% python3 -q
>>> import numpy as np
>>> np.set_printoptions(suppress=True, linewidth=160)
>>> rng = np.random.default_rng(5205)
>>> W0 = np.triu(rng.random((5, 5)) < 0.5, 1).astype(int)
>>> W0 = W0 + W0.T
>>> W0
array([[0, 1, 0, 1, 0],
       [1, 0, 0, 0, 1],
       [0, 0, 0, 1, 1],
       [1, 0, 1, 0, 1],
       [0, 1, 1, 1, 0]])
>>> # equal to its transpose
>>> Uu, sig, Vh = np.linalg.svd(W0)
>>> sig.round(3) + 0
array([2.481, 2.   , 1.17 , 0.689, 0.   ])
>>> np.argmax(sig[:-1] / (sig[1:] + 1e-6)) + 1
np.int64(4)
>>> M2 = Uu[:, :4] @ np.diag(sig[:4]) @ Vh[:4]
>>> round(np.linalg.norm(W0 - M2, 2), 3), np.round(sig[4], 3)
(np.float64(0.0), np.float64(0.0))
>>> round(float(np.linalg.norm(W0 - M2) / np.linalg.norm(W0)), 3)
0.0
>>> M2.round(3) + 0
array([[0., 1., 0., 1., 0.],
       [1., 0., 0., 0., 1.],
       [0., 0., 0., 1., 1.],
       [1., 0., 1., 0., 1.],
       [0., 1., 1., 1., 0.]])
>>> np.linalg.matrix_rank(M2)
np.int64(4)
>>> round(float(np.linalg.eigvalsh(W0).min()), 3)
-2.0
>>> np.all(np.linalg.eigvalsh(W0) > 0)
np.False_
>>> E = np.loadtxt("arr.csv", delimiter=",")
>>> E
array([[2., 2., 2.],
       [2., 4., 4.],
       [2., 4., 6.]])
>>> x0 = np.array([3, -2, -3])
>>> E * x0
array([[  6.,  -4.,  -6.],
       [  6.,  -8., -12.],
       [  6.,  -8., -18.]])
>>> np.einsum("ij,j->i", E, x0)
array([ -4., -14., -20.])
>>> np.linalg.matrix_rank(W0, rtol=0.1)
np.int64(4)
>>> np.argsort(-np.linalg.norm(W0, axis=0).round(6), kind="stable")[:3]
array([3, 4, 0])
>>> [round(float(x), 3) for x in np.linalg.svd(W0, compute_uv=False)[:3]]
[2.481, 2.0, 1.17]
>>> x0 = np.ones(3)
>>> for _ in range(7):
...     x0 = E @ x0
...     x0 /= np.linalg.norm(x0)
...     print(round(x0 @ E @ x0, 3))
... 
10.086
10.098
10.098
10.098
10.098
10.098
10.098
>>> round(float(np.linalg.eigvalsh(E)[-1]), 3)
10.098
>>> x0.round(3)
array([0.328, 0.591, 0.737])
>>> evals, V = np.linalg.eigh(E)
>>> np.round(np.linalg.eigvalsh(E @ E), 3)
array([  0.379,   1.654, 101.966])
>>> (evals > 1e-8).sum(), (evals < -1e-8).sum()
(np.int64(3), np.int64(0))
>>> np.round(V @ np.diag(evals) @ V.T, 3)
array([[2., 2., 2.],
       [2., 4., 4.],
       [2., 4., 6.]])
>>> np.round(V.T @ V, 3) + 0
array([[1., 0., 0.],
       [0., 1., 0.],
       [0., 0., 1.]])
>>> np.round(np.linalg.svd(E, compute_uv=False), 3)
array([10.098,  1.286,  0.616])
>>> np.unique(evals.round(6) + 0, return_counts=True)[1]
array([1, 1, 1])
>>> np.round(V.T @ E @ V, 3) + 0
array([[ 0.616,  0.   ,  0.   ],
       [ 0.   ,  1.286,  0.   ],
       [ 0.   ,  0.   , 10.098]])
>>> J = np.array([[-0.1, 1.7, -0.5, -1.8],
...     [0.5, 2.0, 0.7, -1.1],
...     [-0.2, 0.6, 0.3, -0.3],
...     [-0.8, -1.3, -0.4, -1.5],
...     [2.0, -0.4, -1.2, 0.8],
...     [-0.2, 1.1, 0.0, -2.3],
...     [1.3, -0.4, -0.2, 0.2],
...     [-0.3, -1.0, -0.2, 1.1],
...     [-1.2, -0.7, -0.7, 0.6],
...     [0.2, -0.5, 0.3, -0.3],
...     [-2.6, -0.3, 0.2, 1.1],
...     [2.3, 1.5, -0.3, 0.4],
...     [2.1, 0.8, -0.9, 1.5],
...     [0.0, -0.5, 0.0, 0.4],
...     [1.2, -1.2, -0.6, -0.1]])
>>> J[:, 3] = 4 * J[:, 0] + 0.02 * rng.normal(size=15)
>>> J.round(3)
array([[ -0.1  ,   1.7  ,  -0.5  ,  -0.426],
       [  0.5  ,   2.   ,   0.7  ,   2.   ],
       [ -0.2  ,   0.6  ,   0.3  ,  -0.803],
       [ -0.8  ,  -1.3  ,  -0.4  ,  -3.224],
       [  2.   ,  -0.4  ,  -1.2  ,   8.001],
       [ -0.2  ,   1.1  ,   0.   ,  -0.753],
       [  1.3  ,  -0.4  ,  -0.2  ,   5.167],
       [ -0.3  ,  -1.   ,  -0.2  ,  -1.207],
       [ -1.2  ,  -0.7  ,  -0.7  ,  -4.81 ],
       [  0.2  ,  -0.5  ,   0.3  ,   0.796],
       [ -2.6  ,  -0.3  ,   0.2  , -10.392],
       [  2.3  ,   1.5  ,  -0.3  ,   9.191],
       [  2.1  ,   0.8  ,  -0.9  ,   8.415],
       [  0.   ,  -0.5  ,   0.   ,   0.014],
       [  1.2  ,  -1.2  ,  -0.6  ,   4.823]])
>>> lab = J[:, 0] > np.median(J[:, 0])
>>> r0 = J[lab].mean(axis=0) - J[~lab].mean(axis=0)
>>> np.argsort(-np.abs(r0).round(6), kind="stable")
array([3, 0, 1, 2])
>>> ((J - J.mean(axis=0)) @ r0 > 0).astype(int)
array([0, 1, 0, 0, 1, 0, 1, 0, 0, 0, 0, 1, 1, 0, 1])
>>> cen = J - J.mean(axis=1)
Traceback (most recent call last):
  File "<python-input-44>", line 1, in <module>
    cen = J - J.mean(axis=1)
          ~~^~~~~~~~~~~~~~~~
ValueError: operands could not be broadcast together with shapes (15,4) (15,) 
>>> cen = J - J.mean(axis=0)
>>> Uu, sig, Vh = np.linalg.svd(cen, full_matrices=False)
>>> np.searchsorted(np.cumsum(sig ** 2) / (sig ** 2).sum(), 0.9) + 1
np.int64(1)
>>> np.abs(Uu[:, 0]).argmax()
np.int64(10)
>>> np.round(Vh[0] * np.sign(Vh[0, np.abs(Vh[0]).argmax()]), 3)
array([ 0.242,  0.053, -0.037,  0.968])
>>> np.round(cen.mean(axis=0), 3) + 0
array([0., 0., 0., 0.])
>>> sig.round(3)
array([20.646,  4.032,  1.514,  0.018])
>>> np.linalg.matrix_rank(cen)
np.int64(4)
>>> np.round(sig ** 2 / (sig ** 2).sum(), 3) + 0
array([0.958, 0.037, 0.005, 0.   ])
>>> cov = np.cov(J, rowvar=False)
>>> np.round(np.linalg.eigvalsh(cov)[::-1], 3) + 0
array([30.446,  1.161,  0.164,  0.   ])
>>> cov.shape
(4, 4)
>>> np.round(np.corrcoef(J[:, 0], J[:, 1])[0, 1], 3)
np.float64(0.261)
>>> np.argsort(-J.std(axis=0).round(6), kind="stable")
array([3, 0, 1, 2])
>>> np.round(np.linalg.norm(J), 3)
np.float64(21.58)
>>> np.round(J.sum(axis=0), 3)
array([ 4.2  ,  1.4  , -3.5  , 16.792])
>>> round(float(np.abs(J).max()), 3)
10.392
>>> np.unravel_index(np.abs(J).argmax(), J.shape)
(np.int64(10), np.int64(3))
>>> np.round(np.linalg.svd(J, compute_uv=False), 3)
array([21.134,  4.032,  1.679,  0.018])
>>> J.shape
(15, 4)
>>> np.count_nonzero(J)
np.int64(57)
>>> A = np.array([[1, 3, 1, 0, 2],
...     [2, 1, 3, 1, 0],
...     [0, 2, 1, 3, 1],
...     [1, 0, 2, 1, 3],
...     [3, 1, 0, 2, 1]])
>>> hat = np.triu(np.array([[1, -3, 8, 6, 4],
...     [1, 6, 4, 5, -1],
...     [1, -6, 1, -5, -4],
...     [2, -1, 5, 1, -4],
...     [-4, 5, 6, -4, 7]]), 1) + np.eye(5)
>>> M2 = hat @ A @ np.linalg.inv(hat)
>>> round(np.linalg.det(M2), 3)
np.float64(287.0)
>>> np.round(np.poly(M2), 3)
array([   1.,   -5.,  -20.,   45.,   20., -287.])
>>> M2
array([[   13.,    59.,  -328., -1978., -9185.],
       [    4.,    20.,   -95.,  -583., -2690.],
       [  -17.,   -53.,   339.,  2052.,  9561.],
       [  -11.,   -37.,   238.,  1434.,  6694.],
       [    3.,    10.,   -64.,  -386., -1801.]])
>>> def softmax(z):
...     e = np.exp(z - z.max(axis=-1, keepdims=True))
...     return e / e.sum(axis=-1, keepdims=True)
... 
>>> np.round(softmax(A).sum(axis=1), 3)
array([1., 1., 1., 1., 1.])
>>> np.round(softmax(A[0] + 4), 3)
array([0.08 , 0.592, 0.08 , 0.029, 0.218])
>>> scores = A @ A.T / np.sqrt(5)
>>> np.round(softmax(scores)[0] @ A, 3)
array([1.051, 2.634, 1.092, 0.33 , 1.893])
>>> softmax(scores).round(6).argmax(axis=1)
array([0, 1, 2, 3, 4])
>>> w1 = np.array([[0, 0, 0, 1, 1],
...     [0, 1, 2, 0, 1],
...     [1, 2, 1, 2, 2],
...     [2, 0, 2, 2, 0],
...     [0, 1, 0, 0, 0]])
>>> c = np.array([1, -7, 0, 2, 3])
>>> act = np.maximum(A @ w1 + c, 0)
>>> (act > 0).mean(axis=0)
array([1., 0., 1., 1., 1.])
>>> cent = np.array([[1, 3, 2], [-1, 3, 3], [-1, -1, 3], [3, 1, 0], [3, 3, -2]])
>>> (act @ cent).round(6).argmax(axis=1)
array([0, 0, 0, 0, 0])
>>> w1 @ cent
array([[ 6,  4, -2],
       [ 0,  4,  7],
       [10, 16,  7],
       [ 6,  6, 10],
       [-1,  3,  3]])
>>> lab = rng.permutation(5)
>>> M2 = A[:, lab] * rng.choice([-1, 1], 5)
>>> M2
array([[ 2,  1,  0, -1, -3],
       [ 0,  3,  1, -2, -1],
       [ 1,  1,  3,  0, -2],
       [ 3,  2,  1, -1,  0],
       [ 1,  0,  2, -3, -1]])
>>> Uu, _, Vh = np.linalg.svd(A.T @ M2)
>>> np.round(np.linalg.lstsq(A, M2)[0], 3) + 0
array([[ 0.,  0.,  0., -1.,  0.],
       [ 0.,  0.,  0.,  0., -1.],
       [ 0.,  1.,  0.,  0.,  0.],
       [ 0.,  0.,  1.,  0.,  0.],
       [ 1.,  0.,  0.,  0.,  0.]])
>>> r0 = np.array([-1, 0, 1, -1, -1])
>>> feats = -2 * np.eye(5) + np.outer(r0, r0)
>>> feats
array([[-1.,  0., -1.,  1.,  1.],
       [ 0., -2.,  0.,  0.,  0.],
       [-1.,  0., -1., -1., -1.],
       [ 1.,  0., -1., -1.,  1.],
       [ 1.,  0., -1.,  1., -1.]])
>>> M2 = A / np.sqrt((A ** 2).mean(axis=1, keepdims=True))
>>> np.round(A - A.mean(axis=1, keepdims=True), 3)
array([[-0.4,  1.6, -0.4, -1.4,  0.6],
       [ 0.6, -0.4,  1.6, -0.4, -1.4],
       [-1.4,  0.6, -0.4,  1.6, -0.4],
       [-0.4, -1.4,  0.6, -0.4,  1.6],
       [ 1.6, -0.4, -1.4,  0.6, -0.4]])
>>> np.round(np.linalg.norm(M2, axis=1), 3)
array([2.236, 2.236, 2.236, 2.236, 2.236])
>>> np.linalg.matrix_rank(A - A.mean(axis=1, keepdims=True))
np.int64(4)
>>> lab = rng.permutation(5)
>>> lab
array([2, 0, 3, 1, 4])
>>> M2 = feats[lab][:, lab]
>>> round(np.linalg.det(M2), 3), round(np.linalg.det(feats[lab]), 3)
(np.float64(32.0), np.float64(-32.0))
>>> np.trace(M2)
np.float64(-6.0)
>>> F = np.loadtxt("a.csv", delimiter=",")
>>> F
array([[-3., -1.,  1.],
       [-3., -1.,  1.],
       [-2., -2., -1.]])
>>> # row 1 repeats row 0
>>> lab = rng.permutation(3)
>>> lab
array([0, 1, 2])
>>> M2 = F[lab][:, lab]
>>> np.trace(M2)
np.float64(-5.0)
>>> np.allclose(M2, F)
True
>>> np.round(np.linalg.det(M2), 3), round(float(np.linalg.det(F[lab])), 3)
(np.float64(0.0), 0.0)
>>> np.linalg.cond(F) > 100
np.True_
>>> r0 = np.array([2, -2, -2, 3, -2])
>>> data = 2 * np.eye(5) + np.outer(r0, r0)
>>> data
array([[ 6., -4., -4.,  6., -4.],
       [-4.,  6.,  4., -6.,  4.],
       [-4.,  4.,  6., -6.,  4.],
       [ 6., -6., -6., 11., -6.],
       [-4.,  4.,  4., -6.,  6.]])
>>> # symmetric, so the eigenvalues are real
>>> M2 = np.linalg.inv(data)
>>> M2.round(3)
array([[ 0.426,  0.074,  0.074, -0.111,  0.074],
       [ 0.074,  0.426, -0.074,  0.111, -0.074],
       [ 0.074, -0.074,  0.426,  0.111, -0.074],
       [-0.111,  0.111,  0.111,  0.333,  0.111],
       [ 0.074, -0.074, -0.074,  0.111,  0.426]])
>>> x0 = np.array([-4, -4, 1, 0, -4])
>>> y = data @ x0
>>> c, lr = np.zeros(5), 1 / np.linalg.norm(data, 2) ** 2
>>> for i in range(3):
...     c -= lr * data.T @ (data @ c - y)
...     if i % 1 == 0: print(i, round(np.linalg.norm(data @ c - y), 3))
... 
0 13.717
1 13.642
2 13.567
>>> c.round(3)
array([ 0.407, -0.538, -0.456,  0.708, -0.538])
>>> M2 = A / np.linalg.norm(A, axis=1, keepdims=True)
>>> cov = M2 @ M2.T
>>> np.argwhere(np.triu(np.abs(cov) > 0.95, 1))
array([], shape=(0, 2), dtype=int64)
>>> round(float(np.degrees(np.arccos(np.clip(cov[3, 1], -1, 1)))), 3)
53.13
>>> cov[3].round(3)
array([0.6  , 0.6  , 0.533, 1.   , 0.533])
>>> Q = data.astype(float).copy()
>>> for j in range(5):
...     Q[:, j] -= Q[:, :j] @ (Q[:, :j].T @ Q[:, j])
...     Q[:, j] /= np.linalg.norm(Q[:, j])
... 
>>> np.round(Q.T @ data, 3) + 0
array([[ 10.954, -10.589, -10.589,  15.884, -10.589],
       [  0.   ,   2.805,   1.379,  -2.068,   1.379],
       [  0.   ,   0.   ,   2.443,  -1.207,   0.805],
       [  0.   ,   0.   ,   0.   ,   2.639,  -0.749],
       [  0.   ,   0.   ,   0.   ,   0.   ,   2.181]])
>>> np.round(Q.T @ Q, 3) + 0
array([[1., 0., 0., 0., 0.],
       [0., 1., 0., 0., 0.],
       [0., 0., 1., 0., 0.],
       [0., 0., 0., 1., 0.],
       [0., 0., 0., 0., 1.]])
>>> evals, V = np.linalg.eigh(data)
>>> x0 = np.array([5, 3, 4, 0, 1])
>>> np.round(V * np.abs(evals) @ V.T, 3)
array([[ 6., -4., -4.,  6., -4.],
       [-4.,  6.,  4., -6.,  4.],
       [-4.,  4.,  6., -6.,  4.],
       [ 6., -6., -6., 11., -6.],
       [-4.,  4.,  4., -6.,  6.]])
>>> np.abs(data).sum(axis=1).max(), np.round(np.abs(evals).max(), 3)
(np.float64(35.0), np.float64(27.0))
>>> (np.sign(V[:, -1].round(6)) == np.sign(V[0, -1].round(6))).astype(int)
array([1, 0, 0, 1, 0])
>>> np.round(x0 @ data @ x0 / (x0 @ x0), 3), round(float(evals[0]), 3), round(float(evals[-1]), 3)
(np.float64(2.706), 2.0, 27.0)
>>> np.round(V * np.sqrt(evals) @ V.T, 3)
array([[ 2.019, -0.605, -0.605,  0.908, -0.605],
       [-0.605,  2.019,  0.605, -0.908,  0.605],
       [-0.605,  0.605,  2.019, -0.908,  0.605],
       [ 0.908, -0.908, -0.908,  2.776, -0.908],
       [-0.605,  0.605,  0.605, -0.908,  2.019]])
>>> r0 = np.array([2, 0, -2, -1])
>>> X = np.outer(rng.normal(size=25), r0) + 0.02 * rng.normal(size=(25, 4))
>>> X.round(3) + 0
array([[ 2.995,  0.005, -2.975, -1.444],
       [-3.306,  0.012,  3.325,  1.652],
       [-1.095, -0.005,  1.089,  0.561],
       [-0.357, -0.019,  0.36 ,  0.165],
       [-1.603,  0.004,  1.58 ,  0.85 ],
       [ 1.273,  0.001, -1.286, -0.618],
       [-1.473, -0.004,  1.453,  0.702],
       [ 0.453,  0.025, -0.495, -0.241],
       [-1.476,  0.008,  1.512,  0.749],
       [ 1.869, -0.025, -1.847, -0.919],
       [ 6.171, -0.005, -6.192, -3.116],
       [ 0.406, -0.007, -0.392, -0.184],
       [-0.596,  0.022,  0.57 ,  0.299],
       [-0.258, -0.012,  0.211,  0.149],
       [ 2.083, -0.022, -2.052, -1.021],
       [ 2.79 , -0.007, -2.79 , -1.397],
       [-2.386,  0.025,  2.374,  1.179],
       [-4.018,  0.006,  4.051,  2.033],
       [ 1.691,  0.   , -1.681, -0.861],
       [-3.096,  0.021,  3.031,  1.537],
       [ 0.987, -0.01 , -0.973, -0.48 ],
       [ 0.153, -0.012, -0.133, -0.062],
       [-1.944,  0.007,  1.941,  0.968],
       [-3.641,  0.008,  3.638,  1.839],
       [ 0.317,  0.029, -0.28 , -0.154]])
>>> [round(float(x), 3) for x in np.linalg.svd(X, compute_uv=False)[:3]]
[17.53, 0.098, 0.095]
>>> np.round(np.abs(np.linalg.svd(X)[2][-1]), 3)
array([0.238, 0.948, 0.18 , 0.11 ])
>>> round(np.log10(np.linalg.cond(X)))
2
>>> np.argsort(-np.linalg.norm(X, axis=0).round(6), kind="stable")[:3]
array([0, 2, 3])
>>> np.linalg.cond(X) > 100
np.True_
